$ python -q
>>> import numpy as np
>>> from numpy import linalg as LA
>>> np.set_printoptions(precision=2, suppress=True, linewidth=140)
>>> F = np.load("x.npy")
>>> F
array([[ 33.37, -15.4 ,  40.23,  10.09, -10.93],
       [-36.28,  34.  ,  29.95, -11.11, -33.51],
       [ 33.77, -16.41,  39.42,   9.74, -12.27],
       [ 25.14, -16.61,  18.05,  11.94, -12.59],
       [-37.23,  35.49,  28.4 , -12.63, -34.97],
       [ 25.75, -15.49,  15.58,  12.09, -11.53],
       [-39.19,  34.11,  27.54, -11.89, -32.34],
       [ 32.18, -14.42,  40.3 ,   8.36, -11.83],
       [ 24.86, -15.74,  16.28,  10.22, -11.31],
       [ 32.45, -15.61,  40.36,   8.81, -14.24],
       [ 32.26, -15.81,  40.21,   8.77, -12.15],
       [ 30.25, -15.22,  41.21,  10.55, -11.58],
       [ 24.21, -17.86,  16.82,  10.26, -11.92],
       [ 24.62, -16.53,  16.69,  10.56, -10.78],
       [-35.36,  33.9 ,  28.45, -13.67, -33.49],
       [ 24.3 , -15.22,  18.97,   9.81, -11.77],
       [ 23.23, -15.9 ,  15.89,   9.81, -11.93],
       [ 32.75, -17.69,  40.03,   8.31, -10.1 ],
       [-36.03,  33.14,  27.3 , -11.38, -34.95],
       [ 31.13, -15.16,  41.67,   6.32, -14.93],
       [ 31.97, -16.8 ,  39.19,   8.67, -12.45],
       [ 32.66, -16.28,  40.08,   7.79, -11.55],
       [ 34.14, -17.29,  38.33,  10.01, -11.32]])
>>> M2 = np.c_[F[:, :3] @ np.array([[2, 8, 1], [8, 7, 4], [9, 2, 0]]), np.array([3, 1, 3, 1, 0, 0, 0, -3, 0, -2, -1, -2, 1, -1, -2, -1, -2, -2, 0, -1, 2, 1, -3])]
>>> M2
array([[305.61, 239.62, -28.23,   3.  ],
       [468.99,   7.66,  99.72,   1.  ],
       [291.04, 234.13, -31.87,   3.  ],
       [ 79.85, 120.95, -41.3 ,   1.  ],
       [465.06,   7.39, 104.73,   0.  ],
       [ 67.8 , 128.73, -36.21,   0.  ],
       [442.36, -19.67,  97.25,   0.  ],
       [311.7 , 237.1 , -25.5 ,  -3.  ],
       [ 70.32, 121.26, -38.1 ,   0.  ],
       [303.26, 231.05, -29.99,  -2.  ],
       [299.93, 227.83, -30.98,  -1.  ],
       [309.63, 217.88, -30.63,  -2.  ],
       [ 56.92, 102.3 , -47.23,   1.  ],
       [ 67.21, 114.63, -41.5 ,  -1.  ],
       [456.53,  11.32, 100.24,  -2.  ],
       [ 97.57, 125.8 , -36.58,  -1.  ],
       [ 62.27, 106.32, -40.37,  -2.  ],
       [284.25, 218.23, -38.01,  -2.  ],
       [438.76,  -1.66,  96.53,   0.  ],
       [316.01, 226.26, -29.51,  -1.  ],
       [282.25, 216.54, -35.23,   2.  ],
       [295.8 , 227.48, -32.46,   1.  ],
       [274.93, 228.75, -35.02,  -3.  ]])
>>> LA.matrix_rank(np.c_[F, M2])
np.int64(6)
>>> np.round(LA.lstsq(F, M2[:, 0])[0], 2) + 0
array([2., 8., 9., 0., 0.])
>>> np.round(LA.norm(M2 - F @ LA.lstsq(F, M2)[0], axis=0), 2) + 0
array([0.  , 0.  , 0.  , 7.93])
>>> LA.norm(LA.qr(F)[0].T @ M2, axis=0) ** 2 / ((M2 ** 2).sum(axis=0) + 1e-12)
array([1.  , 1.  , 1.  , 0.08])
>>> gram = np.cov(F, rowvar=False)
>>> F.std(axis=0)
array([27.54, 20.73, 10.11,  9.04,  9.1 ])
>>> gram.shape
(5, 5)
>>> np.corrcoef(F.T)
array([[ 1.  , -0.99,  0.23,  0.97,  0.98],
       [-0.99,  1.  , -0.11, -0.99, -0.99],
       [ 0.23, -0.11,  1.  ,  0.02,  0.09],
       [ 0.97, -0.99,  0.02,  1.  ,  0.99],
       [ 0.98, -0.99,  0.09,  0.99,  1.  ]])
>>> np.argwhere(np.triu(np.abs(np.corrcoef(F.T)) > 0.8, 1))
array([[0, 1],
       [0, 3],
       [0, 4],
       [1, 3],
       [1, 4],
       [3, 4]])
>>> np.argsort(-F.std(axis=0).round(6), kind="stable")
array([0, 1, 2, 4, 3])
>>> E = np.loadtxt("case11.csv", delimiter=",")
>>> E
array([[-0.88, -0.06,  0.46],
       [ 0.15, -0.92,  0.18],
       [ 0.  , -0.33, -0.09],
       [-0.44, -0.19, -0.86]])
>>> round(LA.norm(E, "nuc"), 2)
np.float64(3.0)
>>> np.round(LA.norm(E[1], 1), 2), round(float(LA.norm(E[1], np.inf)), 2)
(np.float64(1.25), 0.92)
>>> round(LA.norm(E, 1), 2), round(float(LA.norm(E, np.inf)), 2)
(np.float64(1.6), 1.5)
>>> LA.svd(E, compute_uv=False)
array([1., 1., 1.])
>>> X = np.load("sample17.npy")
>>> X
array([[-1,  0,  0,  2],
       [ 0,  2,  2,  2],
       [ 0,  1, -1,  2],
       [ 0, -2,  1,  0],
       [-2,  0, -2, -2],
       [-1, -2, -2,  0]])
>>> x = np.array([3, 3, 1, 8])
>>> target = X @ x
>>> target
array([ 13,  24,  18,  -5, -24, -11])
>>> try:
...     LA.solve(X, target)
... except LA.LinAlgError as e:
...     print(repr(e))
... 
LinAlgError('Last 2 dimensions of the array must be square')
>>> LA.solve(X.T @ X, X.T @ target)
array([3., 3., 1., 8.])
>>> rng = np.random.default_rng(629934)
>>> target = target + 0.05 * rng.normal(size=6)
>>> target
array([ 13.07,  23.94,  17.97,  -4.97, -23.98, -11.01])
>>> c, *_ = LA.lstsq(X, target)
>>> c.round()
array([3., 3., 1., 8.])
>>> round(LA.norm(target - X @ c), 2)
np.float64(0.08)
>>> np.round(X.T @ (target - X @ c), 2) + 0
array([0., 0., 0., 0.])
>>> hat = X @ LA.solve(X.T @ X, X.T)
>>> np.round((np.eye(6) - hat) @ X, 2) + 0
array([[0., 0., 0., 0.],
       [0., 0., 0., 0.],
       [0., 0., 0., 0.],
       [0., 0., 0., 0.],
       [0., 0., 0., 0.],
       [0., 0., 0., 0.]])
>>> LA.matrix_rank(np.eye(6) - hat)
np.int64(2)
>>> hat.round(2) + 0
array([[ 0.58,  0.33,  0.18,  0.18,  0.09,  0.24],
       [ 0.33,  0.67,  0.  ,  0.  ,  0.  , -0.33],
       [ 0.18,  0.  ,  0.64, -0.36, -0.18,  0.18],
       [ 0.18,  0.  , -0.36,  0.64, -0.18,  0.18],
       [ 0.09,  0.  , -0.18, -0.18,  0.91,  0.09],
       [ 0.24, -0.33,  0.18,  0.18,  0.09,  0.58]])
>>> np.round(LA.eigvalsh(hat), 2) + 0
array([0., 0., 1., 1., 1., 1.])
>>> w1 = np.array([[0, 1, 8, 8], [9, 5, -8, 9], [-4, -1, -4, 9], [8, 7, -4, 6]])
>>> c = np.array([0, 2, 2, 1])
>>> act = np.maximum(X @ w1 + c, 0)
>>> (act > 0).astype(int)
array([[1, 1, 0, 1],
       [1, 1, 0, 1],
       [1, 1, 0, 1],
       [0, 0, 1, 0],
       [0, 0, 1, 0],
       [0, 0, 1, 0]])
>>> basis = np.array([[-1, 0], [1, -2], [-2, 1], [-1, -1]])
>>> act @ basis
array([[ -6, -35],
       [-51, -97],
       [-20, -57],
       [-28,  14],
       [ -4,   2],
       [-36,  18]])
>>> (act @ basis).round(6).argmax(axis=1)
array([0, 0, 0, 1, 1, 1])
>>> w1 @ basis
array([[-23,  -2],
       [  3, -27],
       [  2, -11],
       [  1, -24]])
>>> def softmax(z):
...     e = np.exp(z - z.max(axis=-1, keepdims=True))
...     return e / e.sum(axis=-1, keepdims=True)
... 
>>> softmax(X[5])
array([0.22, 0.08, 0.08, 0.61])
>>> np.round(softmax(10 * X[5]), 2) + 0
array([0., 0., 0., 1.])
>>> softmax(X[5] + 3)
array([0.22, 0.08, 0.08, 0.61])
>>> softmax(X).sum(axis=1)
array([1., 1., 1., 1., 1., 1.])
>>> scores = X @ X.T / np.sqrt(4)
>>> np.round(softmax(scores), 2) + 0
array([[0.41, 0.25, 0.25, 0.03, 0.01, 0.05],
       [0.02, 0.96, 0.02, 0.  , 0.  , 0.  ],
       [0.2 , 0.2 , 0.55, 0.01, 0.01, 0.03],
       [0.06, 0.02, 0.01, 0.72, 0.02, 0.16],
       [0.  , 0.  , 0.  , 0.  , 0.95, 0.05],
       [0.01, 0.  , 0.01, 0.02, 0.17, 0.78]])
>>> labels = rng.permutation(4)
>>> M2 = X[:, labels] * rng.choice([-1, 1], 4)
>>> M2
array([[ 0,  0, -2,  1],
       [ 2,  2, -2,  0],
       [ 1, -1, -2,  0],
       [-2,  1,  0,  0],
       [ 0, -2,  2,  2],
       [-2, -2,  0,  1]])
>>> U, _, vt = LA.svd(X.T @ M2)
>>> np.round(U @ vt, 2) + 0
array([[ 0.,  0.,  0., -1.],
       [ 1.,  0.,  0.,  0.],
       [ 0.,  1.,  0.,  0.],
       [ 0.,  0., -1.,  0.]])
>>> np.round(LA.lstsq(X, M2)[0], 2) + 0
array([[ 0.,  0.,  0., -1.],
       [ 1.,  0.,  0.,  0.],
       [ 0.,  1.,  0.,  0.],
       [ 0.,  0., -1.,  0.]])
>>> feats = np.diag(np.array([-1, -3, -3, 0, -3, 0])) + -2 * np.eye(6, k=1) + -2 * np.eye(6, k=-1)
>>> feats
array([[-1., -2.,  0.,  0.,  0.,  0.],
       [-2., -3., -2.,  0.,  0.,  0.],
       [ 0., -2., -3., -2.,  0.,  0.],
       [ 0.,  0., -2.,  0., -2.,  0.],
       [ 0.,  0.,  0., -2., -3., -2.],
       [ 0.,  0.,  0.,  0., -2.,  0.]])
>>> w, evecs = LA.eigh(feats)
>>> x = np.array([-2, -3, 4, 5, -4, 3])
>>> x @ feats @ x
np.float64(-55.0)
>>> np.abs(feats).sum(axis=1).max(), round(float(np.abs(w).max()), 2)
(np.float64(7.0), 5.9)
>>> w, evecs = LA.eigh(feats)
>>> np.round(evecs @ np.diag(w) @ evecs.T, 2) + 0
array([[-1., -2.,  0.,  0.,  0.,  0.],
       [-2., -3., -2.,  0.,  0.,  0.],
       [ 0., -2., -3., -2.,  0.,  0.],
       [ 0.,  0., -2.,  0., -2.,  0.],
       [ 0.,  0.,  0., -2., -3., -2.],
       [ 0.,  0.,  0.,  0., -2.,  0.]])
>>> np.round(evecs.T @ evecs, 2) + 0
array([[1., 0., 0., 0., 0., 0.],
       [0., 1., 0., 0., 0., 0.],
       [0., 0., 1., 0., 0., 0.],
       [0., 0., 0., 1., 0., 0.],
       [0., 0., 0., 0., 1., 0.],
       [0., 0., 0., 0., 0., 1.]])
>>> LA.eigvalsh(feats @ feats)
array([ 0.02,  0.59,  4.7 ,  6.53, 21.37, 34.79])
>>> np.unique(w.round(6) + 0, return_counts=True)[1]
array([1, 1, 1, 1, 1, 1])
>>> LA.eigvalsh(feats + 3 * np.eye(6))
array([-2.9 , -1.62,  0.45,  3.14,  3.77,  5.17])
>>> round(LA.eigvalsh(feats).min(), 2)
np.float64(-5.9)
>>> try:
...     LA.cholesky(feats)
... except LA.LinAlgError as e:
...     print(e)
... 
Matrix is not positive definite
>>> [round(float(LA.det(feats[:i, :i])), 2) + 0 for i in range(1, 7)]
[-1.0, -1.0, 7.0, 4.0, -40.0, -16.0]
>>> M2 = LA.inv(feats)
>>> np.round(LA.inv(M2), 2) + 0
array([[-1., -2.,  0.,  0.,  0.,  0.],
       [-2., -3., -2.,  0.,  0.,  0.],
       [ 0., -2., -3., -2.,  0.,  0.],
       [ 0.,  0., -2.,  0., -2.,  0.],
       [ 0.,  0.,  0., -2., -3., -2.],
       [ 0.,  0.,  0.,  0., -2.,  0.]])
>>> round(float(LA.det(feats) * LA.det(M2)), 2)
1.0
>>> np.round(feats @ M2, 2) + 0
array([[1., 0., 0., 0., 0., 0.],
       [0., 1., 0., 0., 0., 0.],
       [0., 0., 1., 0., 0., 0.],
       [0., 0., 0., 1., 0., 0.],
       [0., 0., 0., 0., 1., 0.],
       [0., 0., 0., 0., 0., 1.]])
>>> (np.abs(M2) > 1e-9).astype(int)
array([[1, 1, 0, 1, 0, 1],
       [1, 1, 0, 1, 0, 1],
       [0, 0, 0, 1, 0, 1],
       [1, 1, 1, 1, 0, 1],
       [0, 0, 0, 0, 0, 1],
       [1, 1, 1, 1, 1, 1]])
